In [1]: import numpy as np

In [2]: np.set_printoptions(precision=2, suppress=True, linewidth=200, legacy="1.25")

In [3]: def rnd(a):
   ...:     return np.round(a, 2) + 0
   ...: 

In [4]: X = np.loadtxt("mat.csv", delimiter=",")

In [5]: print(rnd(X))
[[ 3.79  4.23  4.34 -0.54 -3.08 -0.57]
 [-1.63 -1.75 -5.05  1.77  1.58 -0.68]
 [ 1.33 -2.27  4.71  9.02 -3.73  1.67]
 [-5.41  5.99  5.63 -2.11  1.69  4.89]
 [-7.6  -1.04  4.57 -2.    7.95  1.75]
 [ 0.86  2.47  2.43  7.7  -0.86 -6.06]
 [-6.48  9.42 -1.39 -6.03 -0.64  1.95]
 [-2.55  0.67 -1.46  1.83  8.18 -1.42]
 [-0.54 -5.    3.72 -4.19 -2.54  4.72]
 [ 1.39  6.31 -4.18  3.46  1.03 11.85]
 [ 9.04 -2.62  8.1  -3.01  6.23  5.27]
 [ 4.38  2.33 -4.97 -5.67  4.92 -3.04]]

In [6]: Ac = X - X.mean(axis=0)

In [7]: evecs = np.linalg.svd(Ac)[2][:1]

In [8]: Y = Ac - Ac @ evecs.T @ evecs

In [9]: print(rnd((Ac @ evecs.T).std(axis=0)))
[5.56]

In [10]: print(np.linalg.norm(Y, axis=1).round(6).argmax())
9

In [11]: Ac = X - X.mean(axis=0)

In [12]: Uu, sig, Vh = np.linalg.svd(Ac, full_matrices=False)

In [13]: print(rnd(sig ** 2 / (sig ** 2).sum()))
[0.27 0.21 0.18 0.15 0.11 0.07]

In [14]: print(rnd(np.abs(Vh[-1])))
[0.21 0.64 0.38 0.3  0.55 0.07]

In [15]: print(np.abs(Vh[0]).argmax())
0

In [16]: print(rnd((sig ** 2).sum() ** 2 / (sig ** 4).sum()))
5.25

In [17]: print(rnd(Ac.mean(axis=0)))
[0. 0. 0. 0. 0. 0.]

In [18]: print(np.searchsorted(np.cumsum(sig ** 2) / (sig ** 2).sum(), 0.9) + 1)
5

In [19]: rng = np.random.default_rng(111)

In [20]: Y = X + rng.integers(-2, 3, (12, 1)) @ rng.integers(-2, 3, (1, 6))

In [21]: print(rnd(Y))
[[ 3.79  4.23  4.34 -0.54 -3.08 -0.57]
 [ 2.37 -3.75 -5.05 -2.23  5.58  1.32]
 [-0.67 -1.27  4.71 11.02 -5.73  0.67]
 [-1.41  3.99  5.63 -6.11  5.69  6.89]
 [-9.6  -0.04  4.57  0.    5.95  0.75]
 [ 0.86  2.47  2.43  7.7  -0.86 -6.06]
 [-4.48  8.42 -1.39 -8.03  1.36  2.95]
 [-4.55  1.67 -1.46  3.83  6.18 -2.42]
 [-4.54 -3.    3.72 -0.19 -6.54  2.72]
 [-0.61  7.31 -4.18  5.46 -0.97 10.85]
 [ 7.04 -1.62  8.1  -1.01  4.23  4.27]
 [ 8.38  0.33 -4.97 -9.67  8.92 -1.04]]

In [22]: print(np.abs(Y - X).sum(axis=1))
[ 0. 16.  8. 16.  8.  0.  8.  8. 16.  8.  8. 16.]

In [23]: x0 = np.array([-3, 1, 3, 2, 4, 1])

In [24]: target = X @ x0

In [25]: b, lr = np.zeros(6), 1 / np.linalg.norm(X, 2) ** 2

In [26]: for i in range(10):
    ...:     b -= lr * X.T @ (X @ b - target)
    ...:     if i % 2 == 0: print(i, round(np.linalg.norm(X @ b - target), 2))
    ...: 
0 40.01
2 10.88
4 3.35
6 1.14
8 0.42

In [27]: print(rnd(b))
[-3.01  0.99  3.    1.99  3.99  1.01]

In [28]: print(rnd(np.linalg.cond(X)))
1.69

In [29]: arr = np.load("a.npy")

In [30]: print(arr)
[[ 0.11 -0.12  0.34 -0.44 -0.1   0.11 -0.02]
 [-0.03  0.36  1.08 -0.78 -0.6  -0.33  0.86]
 [ 1.19 -2.28  0.16 -2.06  0.8   2.09 -2.78]
 [ 0.76 -1.32  0.59 -1.69  0.25  1.21 -1.42]
 [-0.32  1.92  4.64 -3.04 -2.72 -1.76  4.16]
 [-0.69  0.72 -2.25  2.85  0.69 -0.66  0.04]
 [ 0.02 -0.48 -1.58  1.18  0.86  0.44 -1.2 ]
 [ 0.05 -0.84 -2.66  1.96  1.46  0.77 -2.06]
 [ 0.2  -0.84 -1.61  0.91  1.01  0.77 -1.66]
 [ 0.22 -0.24  0.68 -0.88 -0.2   0.22 -0.04]
 [-0.2   0.84  1.61 -0.91 -1.01 -0.77  1.66]
 [ 0.78 -1.08  1.59 -2.49 -0.27  0.99 -0.74]]

In [31]: print(np.unravel_index(np.abs(arr).argmax(), arr.shape))
(4, 2)

In [32]: arr[:, 7]
IndexError: index 7 is out of bounds for axis 1 with size 7


In [33]: np.zeros(12, 7)
TypeError: Cannot interpret '7' as a data type


In [34]: print(np.abs(arr).max())
4.64

In [35]: print(rnd(np.linalg.svd(arr, compute_uv=False)))
[10.86  7.16  0.    0.    0.    0.    0.  ]

In [36]: print(np.abs(np.diag(np.linalg.qr(arr)[1])) > 1e-9)
[ True  True False False False False False]

In [37]: print(np.unique(arr.round(6), axis=0).shape)
(12, 7)

In [38]: print(np.linalg.lstsq(arr[:-1].T, arr[-1])[2])
2

In [39]: print([round(float(x), 2) for x in np.linalg.svd(arr, compute_uv=False)[:3]])
[10.86, 7.16, 0.0]

In [40]: blk = np.stack([arr, 4 * arr, arr[::-1]])

In [41]: print((blk @ arr.T).shape)
(3, 12, 12)

In [42]: print(np.linalg.matrix_rank(blk.reshape(3, -1)))
2

In [43]: print(rnd(np.linalg.norm(blk, axis=(1, 2))))
[13.01 52.05 13.01]

In [44]: print(np.linalg.matrix_rank(blk))
[2 2 2]

In [45]: mat = np.load("x.npy")

In [46]: print(mat)
[[ 9  2  1  3 -5 -6 -5 -3  3  5 -8 -6]
 [ 0  1  9  1 -8  9  1 -8 -6 -7  3 -1]
 [ 0  0 -1  0 -2  3 -8  6  6 -2  2 -7]
 [ 0  0  0 -2 -9  9 -9 -7  8 -9 -2 -1]
 [ 0  0  0  0  4  2 -8 -1  5  3 -2  2]
 [ 0  0  0  0  0  8 -5  7  1  0  6  2]
 [ 0  0  0  0  0  0 -7  5 -9  4  9  4]
 [ 0  0  0  0  0  0  0  5 -5  9  4 -5]
 [ 0  0  0  0  0  0  0  0 -5 -1  8  8]
 [ 0  0  0  0  0  0  0  0  0 -4  1  1]
 [ 0  0  0  0  0  0  0  0  0  0 -9 -2]
 [ 0  0  0  0  0  0  0  0  0  0  0 -9]]

In [47]: # triangular

In [48]: Uu, sig, Vh = np.linalg.svd(arr)

In [49]: evecs = Vh[:(sig > 1e-8).sum()]

In [50]: x0 = arr[7] + -3 * arr[0] + rng.integers(2) * np.eye(7)[4]

In [51]: print(rnd(x0))
[-0.28 -0.48 -3.68  3.28  1.76  0.44 -2.  ]

In [52]: print(rnd(np.diag(evecs.T @ evecs)))
[0.06 0.22 0.43 0.54 0.12 0.19 0.43]

In [53]: print(np.linalg.matrix_rank(np.vstack([arr, x0])))
2

In [54]: print(rnd(evecs.T @ evecs))
[[ 0.06 -0.11  0.05 -0.14  0.02  0.1  -0.12]
 [-0.11  0.22  0.03  0.16 -0.1  -0.21  0.29]
 [ 0.05  0.03  0.43 -0.41 -0.19 -0.02  0.2 ]
 [-0.14  0.16 -0.41  0.54  0.11 -0.15  0.05]
 [ 0.02 -0.1  -0.19  0.11  0.12  0.09 -0.19]
 [ 0.1  -0.21 -0.02 -0.15  0.09  0.19 -0.26]
 [-0.12  0.29  0.2   0.05 -0.19 -0.26  0.43]]

In [55]: print(np.allclose(evecs.T @ evecs @ x0, x0))
True

In [56]: print(np.linalg.matrix_rank(mat - mat[0, 0] * np.eye(12)))
11

In [57]: print(mat @ mat)
[[  81   20   26   23 -110  -64   27 -135   59  -83  -52    6]
 [   0    1    0   -1  -67  101  -68   75   86  -92  -16  -71]
 [   0    0    1    0   -6   17   65    7   -1   20    0   52]
 [   0    0    0    4  -18   36  108    6   24  -80   40   69]
 [   0    0    0    0   16   24   14  -35   74  -46  -11   14]
 [   0    0    0    0    0   64   -5   66   13   42  -15  -61]
 [   0    0    0    0    0    0   49  -10   83   10 -192 -175]
 [   0    0    0    0    0    0    0   25    0   14  -47  -19]
 [   0    0    0    0    0    0    0    0   25    9 -113 -129]
 [   0    0    0    0    0    0    0    0    0   16  -13  -15]
 [   0    0    0    0    0    0    0    0    0    0   81   36]
 [   0    0    0    0    0    0    0    0    0    0    0   81]]

In [58]: def softmax(z):
    ...:     e = np.exp(z - z.max(axis=-1, keepdims=True))
    ...:     return e / e.sum(axis=-1, keepdims=True)
    ...: 

In [59]: print(rnd(softmax(10 * mat[11])))
[0.09 0.09 0.09 0.09 0.09 0.09 0.09 0.09 0.09 0.09 0.09 0.  ]

In [60]: print(rnd(softmax(mat[11])))
[0.09 0.09 0.09 0.09 0.09 0.09 0.09 0.09 0.09 0.09 0.09 0.  ]

In [61]: print(rnd(softmax(mat[11] + 3)))
[0.09 0.09 0.09 0.09 0.09 0.09 0.09 0.09 0.09 0.09 0.09 0.  ]

In [62]: S = mat @ mat.T / np.sqrt(12)

In [63]: print(softmax(S).round(6).argmax(axis=1))
[ 0  1  2  3  4  5  6  7  8  3 10 11]

In [64]: print(rnd(softmax(S)[11] @ mat))
[ 0.    0.   -0.01  0.   -0.01  0.01 -0.05  0.03  0.03 -0.01  0.01 -8.99]

In [65]: print(rnd(softmax(S)))
[[1.   0.   0.   0.   0.   0.   0.   0.   0.   0.   0.   0.  ]
 [0.   1.   0.   0.   0.   0.   0.   0.   0.   0.   0.   0.  ]
 [0.   0.   1.   0.   0.   0.   0.   0.   0.   0.   0.   0.  ]
 [0.   0.   0.   1.   0.   0.   0.   0.   0.   0.   0.   0.  ]
 [0.   0.   0.   0.   1.   0.   0.   0.   0.   0.   0.   0.  ]
 [0.   0.   0.   0.   0.   1.   0.   0.   0.   0.   0.   0.  ]
 [0.   0.   0.   0.   0.   0.   1.   0.   0.   0.   0.   0.  ]
 [0.   0.   0.   0.   0.   0.   0.   1.   0.   0.   0.   0.  ]
 [0.   0.   0.   0.   0.   0.   0.07 0.   0.93 0.   0.   0.  ]
 [0.   0.29 0.   0.69 0.   0.   0.   0.   0.02 0.01 0.   0.  ]
 [0.43 0.   0.   0.   0.   0.   0.   0.   0.   0.   0.57 0.  ]
 [0.   0.   0.01 0.   0.   0.   0.   0.   0.   0.   0.   0.99]]
